$ python3 -q
>>> import numpy as np
>>> np.set_printoptions(suppress=True, linewidth=100)
>>> rd = lambda a: np.round(a, 2) + 0
>>> theta = np.deg2rad(72)
>>> mat = np.eye(4)
>>> mat[np.ix_([2, 1], [2, 1])] = [[np.cos(theta), -np.sin(theta)], [np.sin(theta), np.cos(theta)]]
>>> rd(mat)
array([[ 1.  ,  0.  ,  0.  ,  0.  ],
       [ 0.  ,  0.31,  0.95,  0.  ],
       [ 0.  , -0.95,  0.31,  0.  ],
       [ 0.  ,  0.  ,  0.  ,  1.  ]])
>>> # 3 blocks once reordered
>>> def softmax(z):
...     e = np.exp(z - z.max(axis=-1, keepdims=True))
...     return e / e.sum(axis=-1, keepdims=True)
... 
>>> softmax(mat).sum(axis=1)
array([1., 1., 1., 1.])
>>> rd(softmax(mat[2]))
array([0.27, 0.1 , 0.36, 0.27])
>>> S = mat @ mat.T / np.sqrt(4)
>>> rd(softmax(S))
array([[0.35, 0.22, 0.22, 0.22],
       [0.22, 0.35, 0.22, 0.22],
       [0.22, 0.22, 0.35, 0.22],
       [0.22, 0.22, 0.22, 0.35]])
>>> O, V = np.linalg.qr(mat[:, :3])[0], np.linalg.qr(mat[:, 3:])[0]
>>> sv = np.linalg.svd(O.T @ V, compute_uv=False)
>>> rd(np.linalg.norm(O @ O.T - V @ V.T, 2))
np.float64(1.0)
>>> sv
array([0.])
>>> (sv > 0.9).sum()
np.int64(0)
>>> np.allclose(mat, mat.T)
False
>>> rd((mat + mat.T) / 2)
array([[1.  , 0.  , 0.  , 0.  ],
       [0.  , 0.31, 0.  , 0.  ],
       [0.  , 0.  , 0.31, 0.  ],
       [0.  , 0.  , 0.  , 1.  ]])
>>> assert mat == mat.T
Traceback (most recent call last):
  File "<python-input-20>", line 1, in <module>
    assert mat == mat.T
           ^^^^^^^^^^^^
ValueError: The truth value of an array with more than one element is ambiguous. Use a.any() or a.all()
>>> rd(np.linalg.matrix_power(mat, 4))
array([[ 1.  ,  0.  ,  0.  ,  0.  ],
       [ 0.  ,  0.31, -0.95,  0.  ],
       [ 0.  ,  0.95,  0.31,  0.  ],
       [ 0.  ,  0.  ,  0.  ,  1.  ]])
>>> r0 = np.array([-4, -5])
>>> rd(np.array([np.convolve(row, r0, "same") for row in mat]))
array([[-4.  , -5.  ,  0.  ,  0.  ],
       [ 0.  , -1.24, -5.35, -4.76],
       [ 0.  ,  3.8 ,  3.52, -1.55],
       [ 0.  ,  0.  ,  0.  , -4.  ]])
>>> out = mat / np.sqrt((mat ** 2).mean(axis=1, keepdims=True))
>>> rd(out[1])
array([0.  , 0.62, 1.9 , 0.  ])
>>> np.linalg.matrix_rank(mat - mat.mean(axis=1, keepdims=True))
np.int64(3)
>>> data = np.load("test7.npy")
>>> data
array([[-7,  1,  4,  2],
       [ 3, 15,  0,  2],
       [ 4,  5, 22,  0],
       [ 1,  3,  3,  4]])
>>> out = np.array([[-3, -1, -2], [1, 0, -1]])
>>> Z = np.kron(out, data)
>>> np.linalg.matrix_rank(Z)
np.int64(8)
>>> Z.shape
(8, 12)
>>> Z
array([[ 21,  -3, -12,  -6,   7,  -1,  -4,  -2,  14,  -2,  -8,  -4],
       [ -9, -45,   0,  -6,  -3, -15,   0,  -2,  -6, -30,   0,  -4],
       [-12, -15, -66,   0,  -4,  -5, -22,   0,  -8, -10, -44,   0],
       [ -3,  -9,  -9, -12,  -1,  -3,  -3,  -4,  -2,  -6,  -6,  -8],
       [ -7,   1,   4,   2,   0,   0,   0,   0,   7,  -1,  -4,  -2],
       [  3,  15,   0,   2,   0,   0,   0,   0,  -3, -15,   0,  -2],
       [  4,   5,  22,   0,   0,   0,   0,   0,  -4,  -5, -22,   0],
       [  1,   3,   3,   4,   0,   0,   0,   0,  -1,  -3,  -3,  -4]])
>>> rd(np.linalg.norm(Z, 2)), rd(np.linalg.norm(out, 2) * np.linalg.norm(data, 2))
(np.float64(89.99), np.float64(89.99))
>>> r0, g = data[0], data[3]
>>> r0 @ r0
np.int64(70)
>>> r0 @ g
np.int64(16)
>>> p = (r0 @ g) / (r0 @ r0) * r0
>>> rd((g - p) @ r0)
np.float64(0.0)
>>> np.linalg.matrix_rank(np.outer(r0, g))
np.int64(1)
>>> rd(p)
array([-1.6 ,  0.23,  0.91,  0.46])
>>> m1 = np.array([[0.1, -0.5, 0.3, -1.7, -0.6, 1.4, 0.1, -0.6],
...     [-0.1, 0.7, 1.3, -0.9, 1.3, 1.6, 0.1, 0.4],
...     [0.5, -0.8, 0.8, -0.7, -0.5, 0.3, 0.0, 1.9],
...     [0.9, -0.5, 0.3, 0.4, 0.4, -0.6, -0.6, 0.5],
...     [1.1, -0.66, 0.46, 0.35, 1.08, -0.61, -0.5, 0.36]])
>>> m1
array([[ 0.1 , -0.5 ,  0.3 , -1.7 , -0.6 ,  1.4 ,  0.1 , -0.6 ],
       [-0.1 ,  0.7 ,  1.3 , -0.9 ,  1.3 ,  1.6 ,  0.1 ,  0.4 ],
       [ 0.5 , -0.8 ,  0.8 , -0.7 , -0.5 ,  0.3 ,  0.  ,  1.9 ],
       [ 0.9 , -0.5 ,  0.3 ,  0.4 ,  0.4 , -0.6 , -0.6 ,  0.5 ],
       [ 1.1 , -0.66,  0.46,  0.35,  1.08, -0.61, -0.5 ,  0.36]])
>>> rd(softmax(10 * m1[0]))
array([0., 0., 0., 0., 0., 1., 0., 0.])
>>> rd(softmax(m1[0] + -1))
array([0.12, 0.06, 0.14, 0.02, 0.06, 0.43, 0.12, 0.06])
>>> S = m1 @ m1.T / np.sqrt(8)
>>> softmax(S).round(6).argmax(axis=1)
array([0, 1, 2, 4, 4])
>>> rd(softmax(S + np.triu(np.full(S.shape, -np.inf), 1)))
array([[1.  , 0.  , 0.  , 0.  , 0.  ],
       [0.16, 0.84, 0.  , 0.  , 0.  ],
       [0.14, 0.15, 0.7 , 0.  , 0.  ],
       [0.1 , 0.15, 0.31, 0.44, 0.  ],
       [0.05, 0.11, 0.15, 0.28, 0.4 ]])
>>> W = np.array([[0, -2, -4, -4],
...     [-2, 1, 1, -4],
...     [-1, -4, -4, -3],
...     [2, -3, 5, 2],
...     [4, 3, 0, 3],
...     [-4, -4, 5, -5],
...     [1, 0, 3, 4],
...     [-3, -5, 3, -3]])
>>> coef = np.array([2, 0, 1, 3])
>>> hid = np.maximum(m1 @ W + coef, 0)
>>> (hid > 0).mean(axis=0)
array([0.4, 0. , 0.2, 0.4])
>>> Z = np.array([[-3, 0, 3], [3, -2, 1], [1, 2, 3], [2, 1, 3]])
>>> rd(hid @ Z)
array([[  0.  ,   0.  ,   0.  ],
       [  1.9 ,   3.8 ,   5.7 ],
       [  0.  ,   0.  ,   0.  ],
       [-13.  ,   1.6 ,  21.  ],
       [-18.68,   3.77,  37.53]])
>>> (hid @ Z).round(6).argmax(axis=1)
array([0, 2, 0, 2, 2])
>>> rd(m1.mean(axis=0))
array([ 0.5 , -0.35,  0.63, -0.51,  0.34,  0.42, -0.18,  0.51])
>>> np.unravel_index(np.abs(m1).argmax(), m1.shape)
(np.int64(2), np.int64(7))
>>> np.linalg.rank(m1)
Traceback (most recent call last):
  File "<python-input-58>", line 1, in <module>
    np.linalg.rank(m1)
    ^^^^^^^^^^^^^^
AttributeError: module 'numpy.linalg' has no attribute 'rank'
>>> rd(m1 - m1[0])
array([[ 0.  ,  0.  ,  0.  ,  0.  ,  0.  ,  0.  ,  0.  ,  0.  ],
       [-0.2 ,  1.2 ,  1.  ,  0.8 ,  1.9 ,  0.2 ,  0.  ,  1.  ],
       [ 0.4 , -0.3 ,  0.5 ,  1.  ,  0.1 , -1.1 , -0.1 ,  2.5 ],
       [ 0.8 ,  0.  ,  0.  ,  2.1 ,  1.  , -2.  , -0.7 ,  1.1 ],
       [ 1.  , -0.16,  0.16,  2.05,  1.68, -2.01, -0.6 ,  0.96]])
>>> np.zeros(5, 8)
Traceback (most recent call last):
  File "<python-input-60>", line 1, in <module>
    np.zeros(5, 8)
    ~~~~~~~~^^^^^^
TypeError: Cannot interpret '8' as a data type
>>> m1[:, 8]
Traceback (most recent call last):
  File "<python-input-61>", line 1, in <module>
    m1[:, 8]
    ~~^^^^^^
IndexError: index 8 is out of bounds for axis 1 with size 8
>>> A = np.loadtxt("layer8.csv", delimiter=",")
>>> A
array([[ 3., -5., -5., -2.,  0.,  1.],
       [ 1., -1.,  1.,  4.,  3., -2.],
       [ 4.,  0., -4., 10., -4., -5.]])
>>> r0, g = A[0], A[2]
>>> r0 @ r0
np.float64(64.0)
>>> p = (r0 @ g) / (r0 @ r0) * r0
>>> (g - p) @ r0
np.float64(0.0)
>>> rd(np.linalg.norm(r0 + g) ** 2 + np.linalg.norm(r0 - g) ** 2)
np.float64(474.0)
>>> rd(p)
array([ 0.33, -0.55, -0.55, -0.22,  0.  ,  0.11])
>>> np.linalg.matrix_rank(np.outer(r0, g))
np.int64(1)
>>> rd(softmax(A[1]))
array([0.03, 0.  , 0.03, 0.68, 0.25, 0.  ])
>>> rd(softmax(A[1] + 3))
array([0.03, 0.  , 0.03, 0.68, 0.25, 0.  ])
>>> rd(softmax(A).sum(axis=1))
array([1., 1., 1.])
>>> S = A @ A.T / np.sqrt(6)
>>> rd(softmax(S + np.triu(np.full(S.shape, -np.inf), 1)))
array([[1., 0., 0.],
       [0., 1., 0.],
       [0., 0., 1.]])
>>> rd(softmax(S)[1] @ A)
array([ 3.76, -0.08, -3.6 ,  9.52, -3.44, -4.76])
>>> rd(softmax(S))
array([[1.  , 0.  , 0.  ],
       [0.  , 0.08, 0.92],
       [0.  , 0.  , 1.  ]])
>>> out = A / np.linalg.norm(A, axis=1, keepdims=True)
>>> G = out @ out.T
>>> (G - 2 * np.eye(3)).round(6).argmax(axis=1)
array([2, 2, 1])
>>> (np.abs(G) > 0.9).astype(int)
array([[1, 0, 0],
       [0, 1, 0],
       [0, 0, 1]])
>>> rd(G[2])
array([0.07, 0.51, 1.  ])
>>> x = np.array([0, 2, 1, 2, 3, 0])
>>> A * x
array([[  0., -10.,  -5.,  -4.,   0.,   0.],
       [  0.,  -2.,   1.,   8.,   9.,  -0.],
       [  0.,   0.,  -4.,  20., -12.,  -0.]])
>>> np.linalg.norm(A @ x) <= np.linalg.norm(A, 2) * np.linalg.norm(x) + 1e-9
np.True_
>>> np.sign((A @ x).round(6))
array([-1.,  1.,  1.])
>>> (A * x).sum(axis=1)
array([-19.,  16.,   4.])
>>> A @ np.ones(6)
array([-8.,  6.,  1.])
>>> A @ x
array([-19.,  16.,   4.])
>>> A @ (2 * x)
array([-38.,  32.,   8.])
>>> out = np.array([[-8, 9, 6],
...     [-5, -4, 5],
...     [-4, -2, 9],
...     [1, 7, -2],
...     [-8, 6, -3],
...     [0, 5, 7]])
>>> np.einsum("ik,kj->ji", A, out)
array([[ 19., -27.,  26.],
       [ 48.,  47.,  65.],
       [-41., -21., -55.]])
>>> np.einsum("ik,kj->ij", A, out)
array([[ 19.,  48., -41.],
       [-27.,  47., -21.],
       [ 26.,  65., -55.]])
>>> K = np.array([[1.3, -3.2, 0.0, 0.1, 0.5, 0.3],
...     [-0.6, 1.0, 0.3, 0.3, -0.7, -2.5],
...     [0.0, 0.3, -0.1, 0.4, 1.4, -0.2],
...     [0.9, -0.3, 0.3, 0.3, -0.3, 0.4],
...     [-0.3, 0.5, -1.1, 0.1, -2.2, 1.1],
...     [1.9, 0.8, -2.1, -0.6, -0.5, -1.0]])
>>> K
array([[ 1.3, -3.2,  0. ,  0.1,  0.5,  0.3],
       [-0.6,  1. ,  0.3,  0.3, -0.7, -2.5],
       [ 0. ,  0.3, -0.1,  0.4,  1.4, -0.2],
       [ 0.9, -0.3,  0.3,  0.3, -0.3,  0.4],
       [-0.3,  0.5, -1.1,  0.1, -2.2,  1.1],
       [ 1.9,  0.8, -2.1, -0.6, -0.5, -1. ]])
>>> x = np.array([7, 8, 5, 8, 5, 9])
>>> rhs = K @ x
>>> coef, lr = np.zeros(6), 1 / np.linalg.norm(K, 2) ** 2
>>> for i in range(60):
...     coef -= lr * K.T @ (K @ coef - rhs)
...     if i % 10 == 0: print(i, round(np.linalg.norm(K @ coef - rhs), 2))
... 
0 19.8
10 7.16
20 4.67
30 3.16
40 2.2
50 1.58
>>> rd(coef)
array([6.59, 7.78, 5.03, 6.26, 5.01, 8.9 ])
>>> rd(np.linalg.cond(K))
np.float64(6.59)
